$ python3 -q
>>> import numpy as np
>>> import numpy.linalg as la
>>> np.set_printoptions(precision=2, suppress=True, linewidth=140, sign=" ")
>>> feats = np.array([[0.0, 1.0, 2.0, 2.0, 0.0, 1.0],
...     [1.0, 0.0, 0.0, 1.0, 0.0, -1.0],
...     [0.0, 1.0, 1.0, 2.0, 2.0, 1.0],
...     [2.0, 1.0, 2.0, 2.0, 2.0, 0.0],
...     [0.0, 0.0, 2.0, 0.0, 1.0, -2.0],
...     [0.0, 0.0, 0.0, 0.0, 0.0, -9.0]])
>>> Y = feats / la.norm(feats, axis=1, keepdims=True)
>>> gram = Y @ Y.T
>>> (np.abs(gram) > 0.9).astype(int)
array([[ 1,  0,  0,  0,  0,  0],
       [ 0,  1,  0,  0,  0,  0],
       [ 0,  0,  1,  0,  0,  0],
       [ 0,  0,  0,  1,  0,  0],
       [ 0,  0,  0,  0,  1,  0],
       [ 0,  0,  0,  0,  0,  1]])
>>> np.argwhere(np.triu(np.abs(gram) > 0.95, 1))
array([], shape=(0, 2), dtype=int64)
>>> (gram - 2 * np.eye(6)).round(6).argmax(axis=1)
array([ 2,  5,  3,  2,  5,  4])
>>> O, evecs = la.qr(feats[:, :2])[0], la.qr(feats[:, 2:])[0]
>>> sig = la.svd(O.T @ evecs, compute_uv=False)
>>> round(la.norm(O @ O.T - evecs @ evecs.T, 2), 2)
np.float64(1.0)
>>> X = np.array([[0.0, -9.0, 4.0, -8.0],
...     [-9.0, 0.0, 0.0, 0.0],
...     [4.0, 0.0, 0.0, 0.0],
...     [-8.0, 0.0, 0.0, 0.0]])
>>> X.reshape(4, 5)
Traceback (most recent call last):
  File "<python-input-13>", line 1, in <module>
    X.reshape(4, 5)
    ~~~~~~~~~^^^^^^
ValueError: cannot reshape array of size 16 into shape (4,5)
>>> X.ravel(order="F")
array([ 0., -9.,  4., -8., -9.,  0.,  0.,  0.,  4.,  0.,  0.,  0., -8.,  0.,  0.,  0.])
>>> t3 = X.reshape(4, 2, -1)
>>> np.einsum("ihd,ihd->ih", t3, t3)
array([[ 81.,  80.],
       [ 81.,   0.],
       [ 16.,   0.],
       [ 64.,   0.]])
>>> t3.shape
(4, 2, 2)
>>> rng = np.random.default_rng(413021)
>>> z = rng.permutation(4)
>>> z
array([ 2,  3,  1,  0])
>>> Y = X[z][:, z]
>>> np.round(np.sort(np.abs(la.eigvals(Y))), 2) + 0
array([  0.  ,   0.  ,  12.69,  12.69])
>>> np.trace(Y)
np.float64(0.0)
>>> np.allclose(Y, X)
False
>>> np.round(la.det(Y), 2), np.round(la.det(X[z]), 2)
(np.float64(0.0), np.float64(0.0))
>>> vec = np.array([-5, 7, 3, -6, -1, 1])
>>> a = np.maximum(feats @ vec, 0)
>>> a
array([ 2.,  0.,  0.,  0.,  3.,  0.])
>>> np.tanh(feats @ vec)
array([ 0.96, -1.  , -1.  , -1.  ,  1.  , -1.  ])
>>> np.maximum(feats @ vec, 0) - np.maximum(-feats @ vec, 0)
array([  2., -12.,  -3., -11.,   3.,  -9.])
>>> feats * (a > 1e-9)[:, None]
array([[ 0.,  1.,  2.,  2.,  0.,  1.],
       [ 0.,  0.,  0.,  0.,  0., -0.],
       [ 0.,  0.,  0.,  0.,  0.,  0.],
       [ 0.,  0.,  0.,  0.,  0.,  0.],
       [ 0.,  0.,  2.,  0.,  1., -2.],
       [ 0.,  0.,  0.,  0.,  0., -0.]])
>>> U, sig, Vh = la.svd(X)
>>> sig.round(2) + 0
array([ 12.69,  12.69,   0.  ,   0.  ])
>>> Y = U[:, :2] @ np.diag(sig[:2]) @ Vh[:2]
>>> la.matrix_rank(X, rtol=0.05)
np.int64(2)
>>> Y.round(2) + 0
array([[ 0., -9.,  4., -8.],
       [-9.,  0.,  0.,  0.],
       [ 4.,  0.,  0.,  0.],
       [-8.,  0.,  0.,  0.]])
>>> round(float(la.norm(X - Y) / la.norm(X)), 2)
0.0
>>> [round(float(la.det(X[:i, :i])), 2) + 0 for i in range(1, 5)]
[0.0, -81.0, 0.0, 0.0]
>>> arr = np.load("data.npy")
>>> arr
array([[ -0.48,  -0.07,   5.82,  20.35, -12.88, -19.25],
       [-13.5 ,   8.56,   2.78,   4.17,  10.9 ,   0.32],
       [  0.12,  -0.46,   5.99,  19.57, -14.94, -19.73],
       [-13.5 ,  10.  ,   1.71,   3.23,  11.86,   1.67],
       [-13.07,   7.33,   3.53,   3.71,  12.65,  -0.66],
       [-12.27,   7.2 ,   0.89,   3.11,  11.06,   0.98],
       [-11.35,   8.28,   2.31,   2.63,  10.63,   0.02],
       [ -1.29,  -2.35,   6.31,  20.61, -12.76, -18.32],
       [  1.67,   0.01,   5.32,  17.03, -13.08, -19.58],
       [  2.48,   1.  ,   5.87,  18.25, -13.78, -18.97],
       [-12.57,   8.09,   2.41,   2.88,  11.19,   1.72],
       [-13.09,   9.01,   1.42,   3.97,  11.18,   2.34],
       [-10.27,   6.58,   2.6 ,   4.22,   9.05,   0.96],
       [-11.49,   7.34,   0.83,   0.98,   9.93,   1.58],
       [  0.4 ,  -2.46,   6.05,  18.74, -13.  , -20.9 ],
       [-11.91,   6.95,   0.53,   2.96,  11.27,   0.93],
       [  0.98,  -0.29,   5.75,  19.97, -12.4 , -19.8 ],
       [-11.67,   9.17,   0.87,   3.66,  11.61,  -0.58],
       [-11.82,   9.3 ,   3.29,   3.5 ,  11.45,   2.37],
       [-12.31,   7.77,   1.48,   4.38,  12.7 ,   1.29],
       [  1.46,   0.11,   8.64,  18.46, -15.01, -18.75],
       [-12.73,   7.65,   1.89,   3.74,  10.1 ,   2.5 ]])
>>> round(float(la.norm(arr) ** 2 / la.norm(arr, 2) ** 2), 2)
1.57
>>> np.round(la.norm(arr, 2), 2)
np.float64(90.21)
>>> round(float(arr[19] @ arr[10]), 2)
378.11
>>> np.round(la.norm(arr, 1), 2), round(la.norm(arr, np.inf), 2)
(np.float64(263.43), np.float64(62.43))
>>> w1 = np.array([[2, 3, 2, 0, 0],
...     [3, 1, 3, 1, 3],
...     [3, 2, 1, 2, 2],
...     [0, 2, 2, 1, 2],
...     [3, 0, 3, 2, 0],
...     [2, 0, 0, 1, 2]])
>>> beta = np.array([-2, 1, 1, -1, -2])
>>> act = np.maximum(arr @ w1 + beta, 0)
>>> (act > 0).astype(int)
array([[ 0,  1,  1,  0,  1],
       [ 1,  0,  1,  1,  1],
       [ 0,  1,  1,  0,  1],
       [ 1,  0,  1,  1,  1],
       [ 1,  0,  1,  1,  1],
       [ 1,  0,  1,  1,  1],
       [ 1,  0,  1,  1,  1],
       [ 0,  1,  1,  0,  1],
       [ 0,  1,  1,  0,  1],
       [ 0,  1,  1,  0,  1],
       [ 1,  0,  1,  1,  1],
       [ 1,  0,  1,  1,  1],
       [ 1,  0,  1,  1,  1],
       [ 1,  0,  1,  1,  1],
       [ 0,  1,  0,  0,  0],
       [ 1,  0,  1,  1,  1],
       [ 0,  1,  1,  0,  1],
       [ 1,  0,  1,  1,  1],
       [ 1,  0,  1,  1,  1],
       [ 1,  0,  1,  1,  1],
       [ 0,  1,  1,  0,  1],
       [ 1,  0,  1,  1,  1]])
>>> (act > 0).mean(axis=0)
array([ 0.64,  0.36,  0.95,  0.64,  0.95])
>>> cent = np.array([[0, 2], [0, 2], [3, 1], [0, 3], [2, 0]])
>>> w1 @ cent
array([[  6,  12],
       [ 15,  14],
       [  7,  17],
       [ 10,   9],
       [  9,  15],
       [  4,   7]])
>>> (act @ cent).round(6).argmax(axis=1)
array([ 1,  1,  1,  1,  1,  1,  1,  1,  1,  1,  1,  1,  1,  1,  1,  1,  1,  1,  1,  1,  1,  1])
>>> data = np.array([[0, 1, 1, 1, 0, 0, 0],
...     [1, 0, 1, 1, 0, 0, 0],
...     [1, 1, 0, 1, 0, 0, 0],
...     [1, 1, 1, 0, 0, 0, 0],
...     [0, 0, 0, 0, 0, 0, 0],
...     [0, 0, 0, 0, 0, 0, 1],
...     [0, 0, 0, 0, 0, 1, 0]])
>>> data @ data
array([[ 3,  2,  2,  2,  0,  0,  0],
       [ 2,  3,  2,  2,  0,  0,  0],
       [ 2,  2,  3,  2,  0,  0,  0],
       [ 2,  2,  2,  3,  0,  0,  0],
       [ 0,  0,  0,  0,  0,  0,  0],
       [ 0,  0,  0,  0,  0,  1,  0],
       [ 0,  0,  0,  0,  0,  0,  1]])
>>> np.allclose(data, data.T)
True
>>> np.round(np.abs(la.eigvals(data)).max(), 2)
np.float64(3.0)
>>> round(la.det(data), 2)
np.float64(0.0)
>>> la.matrix_power(data, 2)
array([[ 3,  2,  2,  2,  0,  0,  0],
       [ 2,  3,  2,  2,  0,  0,  0],
       [ 2,  2,  3,  2,  0,  0,  0],
       [ 2,  2,  2,  3,  0,  0,  0],
       [ 0,  0,  0,  0,  0,  0,  0],
       [ 0,  0,  0,  0,  0,  1,  0],
       [ 0,  0,  0,  0,  0,  0,  1]])
>>> np.allclose(data @ data.T, data.T @ data)
True
>>> np.trace(data)
np.int64(0)
>>> round(float(la.norm(data, 2) / la.norm(data)), 2)
0.8
>>> la.matrix_rank(data, rtol=0.1)
np.int64(6)
>>> [round(float(x), 2) for x in la.svd(data, compute_uv=False)[:3]]
[3.0, 1.0, 1.0]
>>> la.cond(data) > 100
np.True_
>>> M = np.loadtxt("w.csv", delimiter=",")
>>> M.round(2) + 0
array([[ 35.15,   0.49,  -2.36,   9.31],
       [ 30.4 ,   0.82,  -2.59,   7.5 ],
       [ 25.04,   1.18,  -2.82,   5.54],
       [ 22.88,   1.32,  -2.9 ,   4.78],
       [ 21.57,   1.4 ,  -2.95,   4.33],
       [ 16.9 ,   1.67,  -3.07,   2.77],
       [ 10.48,   1.94,  -3.11,   0.86],
       [  9.97,   1.96,  -3.1 ,   0.73],
       [  8.88,   1.98,  -3.08,   0.45],
       [  8.57,   1.99,  -3.07,   0.37],
       [  3.01,   1.85,  -2.57,  -0.69],
       [  1.41,   1.58,  -2.12,  -0.77],
       [  0.55,   1.25,  -1.64,  -0.66],
       [  0.41,   1.17,  -1.53,  -0.62],
       [ -0.05,   0.29,  -0.36,  -0.15],
       [  0.  ,  -0.01,   0.01,   0.  ],
       [  0.07,  -0.24,   0.29,   0.11],
       [  0.17,  -0.48,   0.6 ,   0.23],
       [  0.19,  -0.51,   0.63,   0.24],
       [  1.2 ,  -2.23,   2.68,   0.72],
       [  1.36,  -2.48,   2.97,   0.75],
       [  1.4 ,  -2.55,   3.05,   0.75],
       [  1.63,  -2.92,   3.48,   0.77],
       [  1.98,  -3.52,   4.18,   0.74],
       [  2.2 ,  -3.94,   4.66,   0.69],
       [  2.52,  -4.6 ,   5.41,   0.54],
       [  2.6 ,  -4.78,   5.63,   0.49],
       [  2.82,  -5.4 ,   6.32,   0.27],
       [  3.08,  -6.37,   7.41,  -0.19],
       [  2.45, -10.89,  12.43,  -4.21],
       [  2.04, -11.64,  13.25,  -5.15],
       [  0.96, -13.15,  14.91,  -7.26],
       [ -0.37, -14.58,  16.46,  -9.52]])
>>> la.lstsq(M[:-1].T, M[-1])[2]
np.int32(3)
>>> U, sig, Vh = la.svd(M, full_matrices=False)
>>> np.abs(Vh[0])
array([ 0.96,  0.08,  0.15,  0.23])
>>> sig.round(2) + 0
array([ 69.19,  45.2 ,   8.9 ,   0.  ])
>>> np.round(Vh @ Vh.T, 2) + 0
array([[ 1.,  0.,  0.,  0.],
       [ 0.,  1.,  0.,  0.],
       [ 0.,  0.,  1.,  0.],
       [ 0.,  0.,  0.,  1.]])
>>> np.round(U.T @ M @ Vh.T, 2) + 0
array([[ 69.19,   0.  ,   0.  ,   0.  ],
       [  0.  ,  45.2 ,   0.  ,   0.  ],
       [  0.  ,   0.  ,   8.9 ,   0.  ],
       [  0.  ,   0.  ,   0.  ,   0.  ]])
>>> E = np.load("sample8.npy")
>>> E
array([[ 15,   4,  -5,  -1,   4,  -4,   2,   3],
       [  4,  26, -11,  -3,  -3, -11,  -4, -13],
       [ -5, -11,   6,   1,   3,   6,   1,   5],
       [ -1,  -3,   1,   1,  -2,  -1,  -2,   1],
       [  4,  -3,   3,  -2,  15,   6,   3,   6],
       [ -4, -11,   6,  -1,   6,  15,  13,   5],
       [  2,  -4,   1,  -2,   3,  13,  17,   2],
       [  3, -13,   5,   1,   6,   5,   2,   9]])
>>> np.allclose(E @ E.T, E.T @ E)
True
>>> np.round(la.det(E), 2)
np.float64(-0.0)
>>> np.trace(E)
np.int64(104)
>>> (E + E.T) / 2
array([[ 15.,   4.,  -5.,  -1.,   4.,  -4.,   2.,   3.],
       [  4.,  26., -11.,  -3.,  -3., -11.,  -4., -13.],
       [ -5., -11.,   6.,   1.,   3.,   6.,   1.,   5.],
       [ -1.,  -3.,   1.,   1.,  -2.,  -1.,  -2.,   1.],
       [  4.,  -3.,   3.,  -2.,  15.,   6.,   3.,   6.],
       [ -4., -11.,   6.,  -1.,   6.,  15.,  13.,   5.],
       [  2.,  -4.,   1.,  -2.,   3.,  13.,  17.,   2.],
       [  3., -13.,   5.,   1.,   6.,   5.,   2.,   9.]])
>>> np.round(np.sort(np.abs(la.eigvals(E))), 2) + 0
array([  0.  ,   0.  ,   0.  ,   0.  ,  11.12,  19.17,  23.89,  49.82])
